$ python -q
>>> import numpy as np
>>> import numpy.linalg as la
>>> np.set_printoptions(precision=1, suppress=True, linewidth=140)
>>> K = np.array([[0, 2, 0, 0],
...     [1, 2, 2, 0],
...     [2, 0, 0, 2],
...     [0, 1, 0, 0],
...     [2, 1, 0, 2],
...     [-2, -2, -4, 0]])
>>> np.abs(np.diag(la.qr(K)[1])) > 1e-9
array([ True,  True,  True, False])
>>> la.lstsq(K[:-1].T, K[-1])[2]
np.int32(3)
>>> G = K.T @ K
>>> np.allclose(G, G.T)
True
>>> G
array([[13,  8, 10,  8],
       [ 8, 14, 12,  2],
       [10, 12, 20,  0],
       [ 8,  2,  0,  8]])
>>> np.diag(G)
array([13, 14, 20,  8])
>>> np.round(np.sort(np.abs(la.eigvals(G))), 1) + 0
array([ 0. ,  4.6, 13.1, 37.3])
>>> np.trace(G)
np.int64(55)
>>> G @ G
array([[397, 352, 426, 184],
       [352, 408, 488, 108],
       [426, 488, 644, 104],
       [184, 108, 104, 132]])
>>> la.matrix_power(G, 4)
array([[496845, 511120, 634378, 179656],
       [511120, 540176, 674560, 173840],
       [634378, 674560, 845172, 211792],
       [179656, 173840, 211792,  73760]])
>>> (G + G.T) / 2
array([[13.,  8., 10.,  8.],
       [ 8., 14., 12.,  2.],
       [10., 12., 20.,  0.],
       [ 8.,  2.,  0.,  8.]])
>>> np.allclose(G @ G.T, G.T @ G)
True
>>> (G - G.T) / 2
array([[0., 0., 0., 0.],
       [0., 0., 0., 0.],
       [0., 0., 0., 0.],
       [0., 0., 0., 0.]])
>>> t3 = np.stack([K, 5 * K, K[::-1]])
>>> la.matrix_rank(t3)
array([3, 3, 3])
>>> t3.shape
(3, 6, 4)
>>> la.norm(t3, axis=(1, 2))
array([ 7.4, 37.1,  7.4])
>>> la.matrix_rank(t3.reshape(3, -1))
np.int64(2)
>>> r = la.matrix_rank(K)
>>> r
np.int64(3)
>>> ns = la.svd(K)[2][r:].T
>>> np.round(ns[:, 0] / ns[np.abs(ns[:, 0]).round(6).argmax(), 0], 1) + 0
array([ 1. ,  0. , -0.5, -1. ])
>>> ns.shape
(4, 1)
>>> [int(la.matrix_rank(K[:, :j + 1])) for j in range(4)]
[1, 2, 3, 3]
>>> np.round(ns @ ns.T, 1) + 0
array([[ 0.4,  0. , -0.2, -0.4],
       [ 0. ,  0. ,  0. ,  0. ],
       [-0.2,  0. ,  0.1,  0.2],
       [-0.4,  0. ,  0.2,  0.4]])
>>> [int(la.matrix_rank(K[:i])) for i in range(1, len(K) + 1)]
[1, 2, 3, 3, 3, 3]
>>> [int(la.matrix_rank(np.delete(K, i, axis=0))) for i in range(6)]
[3, 3, 3, 3, 3, 3]
>>> np.round(K @ ns, 1) + 0
array([[0.],
       [0.],
       [0.],
       [0.],
       [0.],
       [0.]])
>>> rng = np.random.default_rng(546)
>>> z = rng.integers(0, 2, 6)
>>> F = np.triu((z[:, None] == z) & (rng.random((6, 6)) < 0.8), 1).astype(int)
>>> F += F.T
>>> F
array([[0, 0, 0, 0, 1, 0],
       [0, 0, 1, 1, 0, 0],
       [0, 1, 0, 0, 0, 0],
       [0, 1, 0, 0, 0, 0],
       [1, 0, 0, 0, 0, 1],
       [0, 0, 0, 0, 1, 0]])
>>> w, vecs = la.eigh(F)
>>> vec = np.array([0, 2, 2, 3, 3, 3])
>>> la.eigvalsh(F[1:, 1:])
array([-1.4, -1. ,  0. ,  1. ,  1.4])
>>> np.round(vec @ F @ vec / (vec @ vec), 1), np.round(w[0], 1), np.round(w[-1], 1)
(np.float64(1.1), np.float64(-1.4), np.float64(1.4))
>>> np.round(vecs * np.abs(w) @ vecs.T, 1) + 0
array([[0.7, 0. , 0. , 0. , 0. , 0.7],
       [0. , 1.4, 0. , 0. , 0. , 0. ],
       [0. , 0. , 0.7, 0.7, 0. , 0. ],
       [0. , 0. , 0.7, 0.7, 0. , 0. ],
       [0. , 0. , 0. , 0. , 1.4, 0. ],
       [0.7, 0. , 0. , 0. , 0. , 0.7]])
>>> np.abs(F).sum(axis=1).max(), round(np.abs(w).max(), 1)
(np.int64(2), np.float64(1.4))
>>> W = np.array([[-3, 2], [3, 0], [-4, 1], [4, 1], [1, -5], [0, -4]])
>>> b = np.array([2, 0])
>>> hid = np.maximum(F @ W + b, 0)
>>> (hid > 0).mean(axis=0)
array([0.8, 0.2])
>>> C = np.array([[-2, -3, 3], [-1, 3, 2]])
>>> W @ C
array([[  4,  15,  -5],
       [ -6,  -9,   9],
       [  7,  15, -10],
       [ -9,  -9,  14],
       [  3, -18,  -7],
       [  4, -12,  -8]])
>>> np.round(la.norm(F, 2) / la.norm(F), 1)
np.float64(0.5)
>>> np.argsort(-la.norm(F, axis=0).round(6), kind="stable")[:3]
array([1, 4, 0])
>>> la.cond(F) > 100
np.True_
>>> la.matrix_rank(F, rtol=0.1)
np.int64(4)
>>> [round(float(x), 1) for x in la.svd(F, compute_uv=False)[:3]]
[1.4, 1.4, 1.4]
>>> mat = np.array([[-7, -3, -3, -4, -4],
...     [-8, -4, -4, -5, -5],
...     [0, 4, 4, 3, 3],
...     [0, 4, 4, 3, 3],
...     [-6, -2, -2, -3, -3],
...     [-6, -2, -2, -3, -3],
...     [1, 5, 5, 4, 4],
...     [-7, -3, -3, -4, -4],
...     [-1, 3, 3, 2, 2]])
>>> Uu, s, VT = la.svd(mat)
>>> np.argmax(s[:-1] / (s[1:] + 1e-6)) + 1
np.int64(2)
>>> s.round(1) + 0
array([24.3,  9.4,  0. ,  0. ,  0. ])
>>> out = Uu[:, :2] @ np.diag(s[:2]) @ VT[:2]
>>> round(np.abs(mat - out).max(), 1)
np.float64(0.0)
>>> out.round(1) + 0
array([[-7., -3., -3., -4., -4.],
       [-8., -4., -4., -5., -5.],
       [ 0.,  4.,  4.,  3.,  3.],
       [ 0.,  4.,  4.,  3.,  3.],
       [-6., -2., -2., -3., -3.],
       [-6., -2., -2., -3., -3.],
       [ 1.,  5.,  5.,  4.,  4.],
       [-7., -3., -3., -4., -4.],
       [-1.,  3.,  3.,  2.,  2.]])
>>> np.round(la.norm(mat - out, 2), 1), round(float(s[2]), 1)
(np.float64(0.0), 0.0)
